In [1]: import numpy as np

In [2]: import numpy.linalg as la

In [3]: np.set_printoptions(suppress=True, linewidth=140)

In [4]: tidy = lambda a: np.round(a, 2) + 0

In [5]: m1 = -2 * np.eye(6) + np.eye(6, k=1)

In [6]: m1
Out[6]: 
array([[-2.,  1.,  0.,  0.,  0.,  0.],
       [ 0., -2.,  1.,  0.,  0.,  0.],
       [ 0.,  0., -2.,  1.,  0.,  0.],
       [ 0.,  0.,  0., -2.,  1.,  0.],
       [ 0.,  0.,  0.,  0., -2.,  1.],
       [ 0.,  0.,  0.,  0.,  0., -2.]])

In [7]: A2 = la.inv(m1)

In [8]: m1 @ A2
Out[8]: 
array([[1., 0., 0., 0., 0., 0.],
       [0., 1., 0., 0., 0., 0.],
       [0., 0., 1., 0., 0., 0.],
       [0., 0., 0., 1., 0., 0.],
       [0., 0., 0., 0., 1., 0.],
       [0., 0., 0., 0., 0., 1.]])

In [9]: np.allclose(A2, m1.T)
Out[9]: False

In [10]: tidy(la.slogdet(m1)[0])
Out[10]: np.float64(1.0)

In [11]: K = np.load("x.npy")

In [12]: K
Out[12]: 
array([[ 0.56, -0.18,  0.42],
       [ 0.65, -0.22,  0.5 ],
       [ 0.34, -0.1 ,  0.24],
       [-0.69,  0.24, -0.54],
       [ 0.27, -0.08,  0.2 ],
       [-0.65,  0.22, -0.5 ],
       [ 0.72, -0.25,  0.57],
       [-0.14,  0.04, -0.1 ],
       [ 0.89, -0.38,  0.76],
       [-0.99,  0.63, -0.95],
       [ 0.45, -0.14,  0.34],
       [ 0.34, -0.1 ,  0.24],
       [-0.21,  0.06, -0.15],
       [ 0.14, -0.04,  0.1 ],
       [-0.21,  0.06, -0.15],
       [ 0.51, -0.16,  0.38],
       [-0.07,  0.02, -0.05],
       [-0.51,  0.16, -0.38],
       [ 0.45, -0.14,  0.34],
       [ 0.69, -0.24,  0.54],
       [ 0.  ,  0.  ,  0.  ],
       [-0.51,  0.16, -0.38],
       [-0.51,  0.16, -0.38],
       [ 0.6 , -0.2 ,  0.46],
       [ 0.45, -0.14,  0.34],
       [-0.45,  0.14, -0.34],
       [ 0.45, -0.14,  0.34],
       [ 0.75, -0.27,  0.6 ],
       [-0.4 ,  0.12, -0.29],
       [-0.72,  0.25, -0.57]])

In [13]: # rows 2 and 11 are equal

In [14]: la.norm(K, axis=1).argmax()
Out[14]: np.int64(9)

In [15]: tidy(la.norm(K, axis=0))
Out[15]: array([2.91, 1.13, 2.33])

In [16]: tidy(la.norm(K[24] - K[11]))
Out[16]: np.float64(0.15)

In [17]: T = np.stack([K, 2 * K, K[::-1]])

In [18]: la.matrix_rank(T)
Out[18]: array([3, 3, 3])

In [19]: tidy(la.norm(T, axis=(1, 2)))
Out[19]: array([3.9, 7.8, 3.9])

In [20]: w1 = np.array([[-4, 4, -1, 0, -5, 0], [4, 3, 4, 1, -5, 4], [-3, -4, -4, -3, 3, -5]])

In [21]: c = np.array([-1, 0, 2, 2, -1, 0])

In [22]: act = np.maximum(K @ w1 + c, 0)

In [23]: tidy((act > 0).mean(axis=0))
Out[23]: array([0.4 , 0.47, 0.6 , 0.93, 0.  , 0.43])

In [24]: la.matrix_rank(act)
Out[24]: np.int64(5)

In [25]: W2 = np.array([[2, -2, 2],
    ...:     [-1, 1, 3],
    ...:     [1, 0, 3],
    ...:     [1, 2, 2],
    ...:     [2, -1, -3],
    ...:     [-2, 2, 3]])

In [26]: w1 @ W2
Out[26]: 
array([[-23,  17,  16],
       [ -8,  10,  58],
       [  7, -17, -60]])

In [27]: A2 = np.c_[K[:, :2] @ np.array([[2, 1], [1, 2]]), np.array([3, -1, 1, -2, 3, -1, -2, 2, -1, 0, 2, -3, 1, 3, 0, -3, -1, 0, -1, 0, -1, -2, 1, 3, -1, 2, 0, 1, 1, 2])]

In [28]: tidy(A2)
Out[28]: 
array([[ 0.94,  0.2 ,  3.  ],
       [ 1.08,  0.21, -1.  ],
       [ 0.58,  0.14,  1.  ],
       [-1.14, -0.21, -2.  ],
       [ 0.46,  0.11,  3.  ],
       [-1.08, -0.21, -1.  ],
       [ 1.19,  0.22, -2.  ],
       [-0.24, -0.06,  2.  ],
       [ 1.4 ,  0.13, -1.  ],
       [-1.35,  0.27,  0.  ],
       [ 0.76,  0.17,  2.  ],
       [ 0.58,  0.14, -3.  ],
       [-0.36, -0.09,  1.  ],
       [ 0.24,  0.06,  3.  ],
       [-0.36, -0.09,  0.  ],
       [ 0.86,  0.19, -3.  ],
       [-0.12, -0.03, -1.  ],
       [-0.86, -0.19,  0.  ],
       [ 0.76,  0.17, -1.  ],
       [ 1.14,  0.21,  0.  ],
       [ 0.  ,  0.  , -1.  ],
       [-0.86, -0.19, -2.  ],
       [-0.86, -0.19,  1.  ],
       [ 1.  ,  0.2 ,  3.  ],
       [ 0.76,  0.17, -1.  ],
       [-0.76, -0.17,  2.  ],
       [ 0.76,  0.17,  0.  ],
       [ 1.23,  0.21,  1.  ],
       [-0.68, -0.16,  1.  ],
       [-1.19, -0.22,  2.  ]])

In [29]: la.matrix_rank(A2)
Out[29]: np.int64(3)

In [30]: la.matrix_rank(np.c_[K, A2])
Out[30]: np.int64(4)

In [31]: tidy(la.norm(A2[12] - A2[10]))
Out[31]: np.float64(1.52)

In [32]: tidy(la.norm(A2) ** 2 / la.norm(A2, 2) ** 2)
Out[32]: np.float64(1.25)

In [33]: tidy(la.norm(A2, 1)), tidy(la.norm(A2, np.inf))
Out[33]: (np.float64(44.0), np.float64(4.2))

In [34]: la.norm(A2, axis=1).argmax()
Out[34]: np.int64(23)

In [35]: data = np.load("a.npy")

In [36]: data
Out[36]: 
array([[ 0,  0,  2,  2, -2, -2, -1, -2, -2],
       [-2,  0,  0,  2,  2, -2, -2, -1, -2],
       [-2, -2,  0,  0,  2,  2, -2, -2, -1],
       [-1, -2, -2,  0,  0,  2,  2, -2, -2],
       [-2, -1, -2, -2,  0,  0,  2,  2, -2],
       [-2, -2, -1, -2, -2,  0,  0,  2,  2],
       [ 2, -2, -2, -1, -2, -2,  0,  0,  2],
       [ 2,  2, -2, -2, -1, -2, -2,  0,  0],
       [ 0,  2,  2, -2, -2, -1, -2, -2,  0]])

In [37]: O, R = la.qr(data)

In [38]: tidy(O @ R)
Out[38]: 
array([[ 0.,  0.,  2.,  2., -2., -2., -1., -2., -2.],
       [-2.,  0.,  0.,  2.,  2., -2., -2., -1., -2.],
       [-2., -2.,  0.,  0.,  2.,  2., -2., -2., -1.],
       [-1., -2., -2.,  0.,  0.,  2.,  2., -2., -2.],
       [-2., -1., -2., -2.,  0.,  0.,  2.,  2., -2.],
       [-2., -2., -1., -2., -2.,  0.,  0.,  2.,  2.],
       [ 2., -2., -2., -1., -2., -2.,  0.,  0.,  2.],
       [ 2.,  2., -2., -2., -1., -2., -2.,  0.,  0.],
       [ 0.,  2.,  2., -2., -2., -1., -2., -2.,  0.]])

In [39]: tidy(np.abs(np.diag(R)))
Out[39]: array([5.  , 4.39, 4.19, 4.17, 3.44, 3.35, 3.31, 3.29, 1.95])

In [40]: O.shape, R.shape
Out[40]: ((9, 9), (9, 9))

In [41]: tidy(O)
Out[41]: 
array([[ 0.  ,  0.  , -0.48, -0.17, -0.67,  0.06, -0.16, -0.09, -0.51],
       [ 0.4 , -0.22,  0.14, -0.52, -0.15,  0.56, -0.12, -0.12,  0.36],
       [ 0.4 ,  0.24, -0.15,  0.13,  0.52,  0.19, -0.54, -0.13, -0.36],
       [ 0.2 ,  0.35,  0.25, -0.16, -0.22, -0.58, -0.25, -0.51,  0.21],
       [ 0.4 ,  0.01,  0.47,  0.21, -0.11,  0.13,  0.52, -0.22, -0.47],
       [ 0.4 ,  0.24,  0.08,  0.45, -0.4 ,  0.02, -0.19,  0.56,  0.25],
       [-0.4 ,  0.67,  0.04,  0.14, -0.11,  0.52,  0.07, -0.25,  0.14],
       [-0.4 , -0.24,  0.63,  0.04, -0.14,  0.1 , -0.53,  0.08, -0.26],
       [ 0.  , -0.46, -0.18,  0.62, -0.12,  0.11, -0.12, -0.52,  0.26]])

In [42]: tidy(O.T @ O)
Out[42]: 
array([[1., 0., 0., 0., 0., 0., 0., 0., 0.],
       [0., 1., 0., 0., 0., 0., 0., 0., 0.],
       [0., 0., 1., 0., 0., 0., 0., 0., 0.],
       [0., 0., 0., 1., 0., 0., 0., 0., 0.],
       [0., 0., 0., 0., 1., 0., 0., 0., 0.],
       [0., 0., 0., 0., 0., 1., 0., 0., 0.],
       [0., 0., 0., 0., 0., 0., 1., 0., 0.],
       [0., 0., 0., 0., 0., 0., 0., 1., 0.],
       [0., 0., 0., 0., 0., 0., 0., 0., 1.]])

In [43]: f = np.array([7, 0, 9, -5, -2, 3, -2, 6, 8])

In [44]: A2 = data + np.outer(f, np.eye(9)[4])

In [45]: la.matrix_rank(la.inv(A2) - la.inv(data), tol=1e-8)
Out[45]: np.int64(1)

In [46]: la.matrix_rank(A2 - data)
Out[46]: np.int64(1)

In [47]: f, v = data[4], data[0]

In [48]: f @ f
Out[48]: np.int64(25)

In [49]: f @ v
Out[49]: np.int64(-10)

In [50]: pr = (f @ v) / (f @ f) * f

In [51]: la.matrix_rank(np.outer(f, v))
Out[51]: np.int64(1)

In [52]: tidy(v - pr)
Out[52]: array([-0.8, -0.4,  1.2,  1.2, -2. , -2. , -0.2, -1.2, -2.8])

In [53]: vec = np.array([2, 1, 2, 3, 1, 1, 3, 1, 0])

In [54]: h1 = np.maximum(data @ vec, 0)

In [55]: h1
Out[55]: array([1, 0, 0, 0, 0, 0, 0, 0, 0])

In [56]: data * (h1 > 1e-9)[:, None]
Out[56]: 
array([[ 0,  0,  2,  2, -2, -2, -1, -2, -2],
       [ 0,  0,  0,  0,  0,  0,  0,  0,  0],
       [ 0,  0,  0,  0,  0,  0,  0,  0,  0],
       [ 0,  0,  0,  0,  0,  0,  0,  0,  0],
       [ 0,  0,  0,  0,  0,  0,  0,  0,  0],
       [ 0,  0,  0,  0,  0,  0,  0,  0,  0],
       [ 0,  0,  0,  0,  0,  0,  0,  0,  0],
       [ 0,  0,  0,  0,  0,  0,  0,  0,  0],
       [ 0,  0,  0,  0,  0,  0,  0,  0,  0]])

In [57]: np.flatnonzero(h1 > 1e-9)
Out[57]: array([0])
